% ipython --no-banner

In [1]: import numpy as np

In [2]: np.set_printoptions(suppress=True, linewidth=100)

In [3]: mat = np.load("a.npy")

In [4]: mat
Out[4]: 
array([[5, 5, 0, 0, 3],
       [0, 4, 2, 0, 1],
       [0, 0, 2, 3, 2],
       [0, 0, 0, 3, 3],
       [0, 0, 0, 0, 3]])

In [5]: # triangular

In [6]: r0 = np.array([2, 0])

In [7]: np.convolve(mat[0], r0)
Out[7]: array([10, 10,  0,  0,  6,  0])

In [8]: np.correlate(mat[0], mat[1], "full")
Out[8]: array([ 5,  5, 10, 30, 23,  0,  6, 12,  0])

In [9]: F = np.load("arr.npy")

In [10]: F.round(3)
Out[10]: 
array([[0.185, 0.185, 0.185, 0.074, 0.148, 0.074, 0.111, 0.037],
       [0.25 , 0.3  , 0.05 , 0.05 , 0.1  , 0.05 , 0.   , 0.2  ],
       [0.217, 0.217, 0.261, 0.174, 0.043, 0.087, 0.   , 0.   ],
       [0.182, 0.   , 0.136, 0.091, 0.227, 0.   , 0.136, 0.227],
       [0.071, 0.143, 0.   , 0.   , 0.357, 0.143, 0.286, 0.   ],
       [0.238, 0.19 , 0.   , 0.143, 0.048, 0.143, 0.095, 0.143],
       [0.143, 0.143, 0.   , 0.238, 0.238, 0.095, 0.095, 0.048],
       [0.182, 0.136, 0.045, 0.   , 0.227, 0.182, 0.091, 0.136]])

In [11]: # rows sum to 1

In [12]: rng = np.random.default_rng(5655)

In [13]: out = F + rng.integers(-2, 3, (8, 7)) @ rng.integers(-2, 3, (7, 8))

In [14]: out.round(3)
Out[14]: 
array([[ -1.815,  -4.815,  -0.815,   5.074,   0.148,   6.074,   3.111,   7.037],
       [  2.25 ,  -3.7  ,  -3.95 ,   4.05 ,   2.1  ,   7.05 ,  -2.   ,  10.2  ],
       [  2.217,  -3.783,   7.261,  -0.826,  -2.957,   4.087,   2.   ,  -1.   ],
       [ -4.818,   7.   ,  -0.864,  -5.909,   0.227,  -6.   ,  -0.864,  -0.773],
       [ -1.929,  -5.857,   0.   ,   2.   , -10.643,   1.143,   5.286,  -3.   ],
       [ -8.762,  13.19 ,   1.   ,  -5.857,   5.048, -10.857,  -3.905,   2.143],
       [ -4.857,   6.143,  -6.   ,  -2.762,   3.238,  -0.905,  -4.905,  12.048],
       [  0.182,  -7.864,   0.045,   4.   , -15.773,  -0.818,  10.091,  -9.864]])

In [15]: out - F
Out[15]: 
array([[ -2.,  -5.,  -1.,   5.,   0.,   6.,   3.,   7.],
       [  2.,  -4.,  -4.,   4.,   2.,   7.,  -2.,  10.],
       [  2.,  -4.,   7.,  -1.,  -3.,   4.,   2.,  -1.],
       [ -5.,   7.,  -1.,  -6.,   0.,  -6.,  -1.,  -1.],
       [ -2.,  -6.,   0.,   2., -11.,   1.,   5.,  -3.],
       [ -9.,  13.,   1.,  -6.,   5., -11.,  -4.,   2.],
       [ -5.,   6.,  -6.,  -3.,   3.,  -1.,  -5.,  12.],
       [  0.,  -8.,   0.,   4., -16.,  -1.,  10., -10.]])

In [16]: np.linalg.matrix_rank(out - F, tol=1e-8)
Out[16]: np.int64(7)

In [17]: W1 = np.array([[-3, -2, -2, -3, -2],
    ...:     [0, 3, 1, -2, -2],
    ...:     [1, -1, 0, 2, -3],
    ...:     [-3, 3, 3, 0, -2],
    ...:     [-3, 2, -3, 3, -3],
    ...:     [-3, 3, -3, -1, 0],
    ...:     [-3, 1, -3, -3, -3],
    ...:     [0, -1, -3, -3, -2]])

In [18]: c = np.array([6, 9, -1, -9, -3])

In [19]: act = np.maximum(out @ W1 + c, 0)

In [20]: (act > 0).astype(int)
Out[20]: 
array([[0, 1, 0, 0, 0],
       [0, 1, 0, 0, 0],
       [0, 0, 0, 0, 0],
       [1, 1, 1, 1, 1],
       [1, 0, 1, 0, 1],
       [1, 1, 1, 1, 0],
       [1, 1, 0, 0, 0],
       [1, 0, 1, 0, 1]])

In [21]: basis = np.array([[2, 0], [3, 0], [0, 2], [3, 0], [0, 1]])

In [22]: W1 @ basis
Out[22]: 
array([[-21,  -6],
       [  3,   0],
       [  5,  -3],
       [  3,   4],
       [  9,  -9],
       [  0,  -6],
       [-12,  -9],
       [-12,  -8]])

In [23]: A = np.diag(np.array([1, 3, -1, 2, -1]))

In [24]: A
Out[24]: 
array([[ 1,  0,  0,  0,  0],
       [ 0,  3,  0,  0,  0],
       [ 0,  0, -1,  0,  0],
       [ 0,  0,  0,  2,  0],
       [ 0,  0,  0,  0, -1]])

In [25]: r0 = np.array([2, 2])

In [26]: np.cross(A[3, :3], A[0, :3])
Out[26]: array([0, 0, 0])

In [27]: np.array([np.convolve(row, r0, "same") for row in A])
Out[27]: 
array([[ 2,  2,  0,  0,  0],
       [ 0,  6,  6,  0,  0],
       [ 0,  0, -2, -2,  0],
       [ 0,  0,  0,  4,  4],
       [ 0,  0,  0,  0, -2]])

In [28]: evals, evecs = np.linalg.eigh(A)

In [29]: x = np.array([-5, 3, 2, 4, -5])

In [30]: x @ A @ x
Out[30]: np.int64(55)

In [31]: evecs * np.abs(evals) @ evecs.T
Out[31]: 
array([[1., 0., 0., 0., 0.],
       [0., 3., 0., 0., 0.],
       [0., 0., 1., 0., 0.],
       [0., 0., 0., 2., 0.],
       [0., 0., 0., 0., 1.]])

In [32]: np.abs(A).sum(axis=1).max(), np.abs(evals).max()
Out[32]: (np.int64(3), np.float64(3.0))

In [33]: out = np.array([[2, -2], [4, -5]])

In [34]: E = np.tile(out, (2, 2))

In [35]: E
Out[35]: 
array([[ 2, -2,  2, -2],
       [ 4, -5,  4, -5],
       [ 2, -2,  2, -2],
       [ 4, -5,  4, -5]])

In [36]: # looks like rank 2

In [37]: U, sig, VT = np.linalg.svd(E)

In [38]: np.argmax(sig[:-1] / (sig[1:] + 1e-6)) + 1
Out[38]: np.int64(2)

In [39]: out = U[:, :2] @ np.diag(sig[:2]) @ VT[:2]

In [40]: np.linalg.matrix_rank(E, rtol=0.05)
Out[40]: np.int64(1)

In [41]: np.round(np.linalg.norm(E - out) / np.linalg.norm(E), 3)
Out[41]: np.float64(0.0)

In [42]: np.linalg.matrix_rank(out)
Out[42]: np.int64(2)

In [43]: out.round(3)
Out[43]: 
array([[ 2., -2.,  2., -2.],
       [ 4., -5.,  4., -5.],
       [ 2., -2.,  2., -2.],
       [ 4., -5.,  4., -5.]])

In [44]: np.round(np.abs(E - out).max(), 3)
Out[44]: np.float64(0.0)

In [45]: rk = np.linalg.matrix_rank(out)

In [46]: rk
Out[46]: np.int64(2)

In [47]: ns = np.linalg.svd(out)[2][rk:].T

In [48]: np.round(ns @ ns.T, 3) + 0
Out[48]: 
array([[ 0.5,  0. , -0.5,  0. ],
       [ 0. ,  0.5,  0. , -0.5],
       [-0.5,  0. ,  0.5,  0. ],
       [ 0. , -0.5,  0. ,  0.5]])

In [49]: np.linalg.matrix_rank(out.T @ out), np.linalg.matrix_rank(out @ out.T)
Out[49]: (np.int64(2), np.int64(2))

In [50]: np.argsort(-np.linalg.norm(E, axis=0).round(6), kind="stable")[:3]
Out[50]: array([1, 3, 0])

In [51]: E @ E
Out[51]: 
array([[ -8,  12,  -8,  12],
       [-24,  34, -24,  34],
       [ -8,  12,  -8,  12],
       [-24,  34, -24,  34]])

In [52]: np.allclose(E, E.T)
Out[52]: False

In [53]: round(float(np.linalg.det(E)), 3)
Out[53]: 0.0

In [54]: np.round(np.abs(np.linalg.eigvals(E)).max(), 3)
Out[54]: np.float64(7.123)

In [55]: np.linalg.matrix_power(E, 3)
Out[55]: 
array([[  64,  -88,   64,  -88],
       [ 176, -244,  176, -244],
       [  64,  -88,   64,  -88],
       [ 176, -244,  176, -244]])

In [56]: feats = np.load("data.npy")

In [57]: feats.round(3)
Out[57]: 
array([[ 0.749, -0.195, -0.251,  0.084, -0.084, -0.195, -0.084, -0.251, -0.028, -0.139, -0.251,
        -0.251, -0.084, -0.251],
       [-0.195,  0.848, -0.195,  0.065, -0.065, -0.152, -0.065, -0.195, -0.022, -0.108, -0.195,
        -0.195, -0.065, -0.195],
       [-0.251, -0.195,  0.749,  0.084, -0.084, -0.195, -0.084, -0.251, -0.028, -0.139, -0.251,
        -0.251, -0.084, -0.251],
       [ 0.084,  0.065,  0.084,  0.972,  0.028,  0.065,  0.028,  0.084,  0.009,  0.046,  0.084,
         0.084,  0.028,  0.084],
       [-0.084, -0.065, -0.084,  0.028,  0.972, -0.065, -0.028, -0.084, -0.009, -0.046, -0.084,
        -0.084, -0.028, -0.084],
       [-0.195, -0.152, -0.195,  0.065, -0.065,  0.848, -0.065, -0.195, -0.022, -0.108, -0.195,
        -0.195, -0.065, -0.195],
       [-0.084, -0.065, -0.084,  0.028, -0.028, -0.065,  0.972, -0.084, -0.009, -0.046, -0.084,
        -0.084, -0.028, -0.084],
       [-0.251, -0.195, -0.251,  0.084, -0.084, -0.195, -0.084,  0.749, -0.028, -0.139, -0.251,
        -0.251, -0.084, -0.251],
       [-0.028, -0.022, -0.028,  0.009, -0.009, -0.022, -0.009, -0.028,  0.997, -0.015, -0.028,
        -0.028, -0.009, -0.028],
       [-0.139, -0.108, -0.139,  0.046, -0.046, -0.108, -0.046, -0.139, -0.015,  0.923, -0.139,
        -0.139, -0.046, -0.139],
       [-0.251, -0.195, -0.251,  0.084, -0.084, -0.195, -0.084, -0.251, -0.028, -0.139,  0.749,
        -0.251, -0.084, -0.251],
       [-0.251, -0.195, -0.251,  0.084, -0.084, -0.195, -0.084, -0.251, -0.028, -0.139, -0.251,
         0.749, -0.084, -0.251],
       [-0.084, -0.065, -0.084,  0.028, -0.028, -0.065, -0.028, -0.084, -0.009, -0.046, -0.084,
        -0.084,  0.972, -0.084],
       [-0.251, -0.195, -0.251,  0.084, -0.084, -0.195, -0.084, -0.251, -0.028, -0.139, -0.251,
        -0.251, -0.084,  0.749]])

In [58]: # symmetric, so the eigenvalues are real

In [59]: x = np.array([-1, 0, 1, 2, 1, 2, -1, -1, -2, 2, 0, 2, 1, 1])

In [60]: np.round(feats.T @ (feats @ x), 3) + 0
Out[60]: array([-1.,  0.,  1.,  2.,  1.,  2., -1., -1., -2.,  2.,  0.,  2.,  1.,  1.])

In [61]: 14 - np.linalg.matrix_rank(feats - np.eye(14), tol=1e-8)
Out[61]: np.int64(13)

In [62]: round(float(np.linalg.norm(x)), 3), round(np.linalg.norm(feats @ x), 3)
Out[62]: (5.196, np.float64(5.196))

In [63]: U, sig, VT = np.linalg.svd(feats, full_matrices=False)

In [64]: np.round(np.cumsum(sig ** 2) / np.sum(sig ** 2), 3)
Out[64]: 
array([0.071, 0.143, 0.214, 0.286, 0.357, 0.429, 0.5  , 0.571, 0.643, 0.714, 0.786, 0.857, 0.929,
       1.   ])

In [65]: U.shape, sig.shape, VT.shape
Out[65]: ((14, 14), (14,), (14, 14))

In [66]: np.allclose(U * sig @ VT, feats)
Out[66]: True

In [67]: round(float(np.sqrt((sig ** 2).sum())), 3), np.round(np.linalg.norm(feats), 3)
Out[67]: (3.742, np.float64(3.742))

In [68]: sig.round(3)
Out[68]: array([1., 1., 1., 1., 1., 1., 1., 1., 1., 1., 1., 1., 1., 1.])

In [69]: x = np.array([2, 3, -3, -3, 3, 2, 0, 2, -2, 0, -2, 3, 2, -3])

In [70]: np.linalg.norm(feats @ x) <= np.linalg.norm(feats, 2) * np.linalg.norm(x) + 1e-9
Out[70]: np.True_

In [71]: np.sign((feats @ x).round(6))
Out[71]: array([ 1.,  1., -1., -1.,  1.,  1., -1.,  1., -1., -1., -1.,  1.,  1., -1.])

In [72]: np.round(feats @ np.eye(14)[13], 3)
Out[72]: 
array([-0.251, -0.195, -0.251,  0.084, -0.084, -0.195, -0.084, -0.251, -0.028, -0.139, -0.251,
       -0.251, -0.084,  0.749])

In [73]: np.round(feats @ np.ones(14), 3)
Out[73]: 
array([-1.229, -0.734, -1.229,  1.743,  0.257, -0.734,  0.257, -1.229,  0.752, -0.238, -1.229,
       -1.229,  0.257, -1.229])

In [74]: np.round(feats @ (2 * x), 3)
Out[74]: 
array([ 1.325,  3.92 , -8.675, -5.108,  5.108,  1.92 , -0.892,  1.325, -4.297, -1.486, -6.675,
        3.325,  3.108, -8.675])

In [75]: J = np.loadtxt("dump.csv", delimiter=",")

In [76]: J
Out[76]: 
array([[ 1.,  1.,  1.,  1.,  0.,  1.,  0.,  0.,  0., -1.],
       [ 1.,  1.,  1.,  1.,  0.,  1.,  0.,  0.,  0., -1.],
       [ 2.,  2.,  2.,  2.,  1.,  2.,  1.,  1.,  1.,  0.],
       [ 1.,  1.,  1.,  1.,  0.,  1.,  0.,  0.,  0., -1.],
       [ 4.,  4.,  4.,  4.,  3.,  4.,  3.,  3.,  3.,  2.],
       [ 2.,  2.,  2.,  2.,  1.,  2.,  1.,  1.,  1.,  0.],
       [-1., -1., -1., -1., -2., -1., -2., -2., -2., -3.],
       [ 3.,  3.,  3.,  3.,  2.,  3.,  2.,  2.,  2.,  1.],
       [ 2.,  2.,  2.,  2.,  1.,  2.,  1.,  1.,  1.,  0.],
       [ 3.,  3.,  3.,  3.,  2.,  3.,  2.,  2.,  2.,  1.],
       [ 1.,  1.,  1.,  1.,  0.,  1.,  0.,  0.,  0., -1.],
       [ 0.,  0.,  0.,  0., -1.,  0., -1., -1., -1., -2.],
       [-1., -1., -1., -1., -2., -1., -2., -2., -2., -3.]])

In [77]: # looks like rank 2

In [78]: theta = np.radians(135)

In [79]: Rm = np.eye(10)

In [80]: Rm[2, 2] = Rm[1, 1] = np.cos(theta)

In [81]: Rm[2, 1], Rm[1, 2] = -np.sin(theta), np.sin(theta)

In [82]: Rm.round(3)
Out[82]: 
array([[ 1.   ,  0.   ,  0.   ,  0.   ,  0.   ,  0.   ,  0.   ,  0.   ,  0.   ,  0.   ],
       [ 0.   , -0.707,  0.707,  0.   ,  0.   ,  0.   ,  0.   ,  0.   ,  0.   ,  0.   ],
       [ 0.   , -0.707, -0.707,  0.   ,  0.   ,  0.   ,  0.   ,  0.   ,  0.   ,  0.   ],
       [ 0.   ,  0.   ,  0.   ,  1.   ,  0.   ,  0.   ,  0.   ,  0.   ,  0.   ,  0.   ],
       [ 0.   ,  0.   ,  0.   ,  0.   ,  1.   ,  0.   ,  0.   ,  0.   ,  0.   ,  0.   ],
       [ 0.   ,  0.   ,  0.   ,  0.   ,  0.   ,  1.   ,  0.   ,  0.   ,  0.   ,  0.   ],
       [ 0.   ,  0.   ,  0.   ,  0.   ,  0.   ,  0.   ,  1.   ,  0.   ,  0.   ,  0.   ],
       [ 0.   ,  0.   ,  0.   ,  0.   ,  0.   ,  0.   ,  0.   ,  1.   ,  0.   ,  0.   ],
       [ 0.   ,  0.   ,  0.   ,  0.   ,  0.   ,  0.   ,  0.   ,  0.   ,  1.   ,  0.   ],
       [ 0.   ,  0.   ,  0.   ,  0.   ,  0.   ,  0.   ,  0.   ,  0.   ,  0.   ,  1.   ]])

In [83]: out = J @ Rm.T

In [84]: out.round(3) + 0
Out[84]: 
array([[ 1.   ,  0.   , -1.414,  1.   ,  0.   ,  1.   ,  0.   ,  0.   ,  0.   , -1.   ],
       [ 1.   ,  0.   , -1.414,  1.   ,  0.   ,  1.   ,  0.   ,  0.   ,  0.   , -1.   ],
       [ 2.   ,  0.   , -2.828,  2.   ,  1.   ,  2.   ,  1.   ,  1.   ,  1.   ,  0.   ],
       [ 1.   ,  0.   , -1.414,  1.   ,  0.   ,  1.   ,  0.   ,  0.   ,  0.   , -1.   ],
       [ 4.   ,  0.   , -5.657,  4.   ,  3.   ,  4.   ,  3.   ,  3.   ,  3.   ,  2.   ],
       [ 2.   ,  0.   , -2.828,  2.   ,  1.   ,  2.   ,  1.   ,  1.   ,  1.   ,  0.   ],
       [-1.   ,  0.   ,  1.414, -1.   , -2.   , -1.   , -2.   , -2.   , -2.   , -3.   ],
       [ 3.   ,  0.   , -4.243,  3.   ,  2.   ,  3.   ,  2.   ,  2.   ,  2.   ,  1.   ],
       [ 2.   ,  0.   , -2.828,  2.   ,  1.   ,  2.   ,  1.   ,  1.   ,  1.   ,  0.   ],
       [ 3.   ,  0.   , -4.243,  3.   ,  2.   ,  3.   ,  2.   ,  2.   ,  2.   ,  1.   ],
       [ 1.   ,  0.   , -1.414,  1.   ,  0.   ,  1.   ,  0.   ,  0.   ,  0.   , -1.   ],
       [ 0.   ,  0.   ,  0.   ,  0.   , -1.   ,  0.   , -1.   , -1.   , -1.   , -2.   ],
       [-1.   ,  0.   ,  1.414, -1.   , -2.   , -1.   , -2.   , -2.   , -2.   , -3.   ]])

In [85]: np.allclose(J @ J.T, out @ out.T)
Out[85]: True
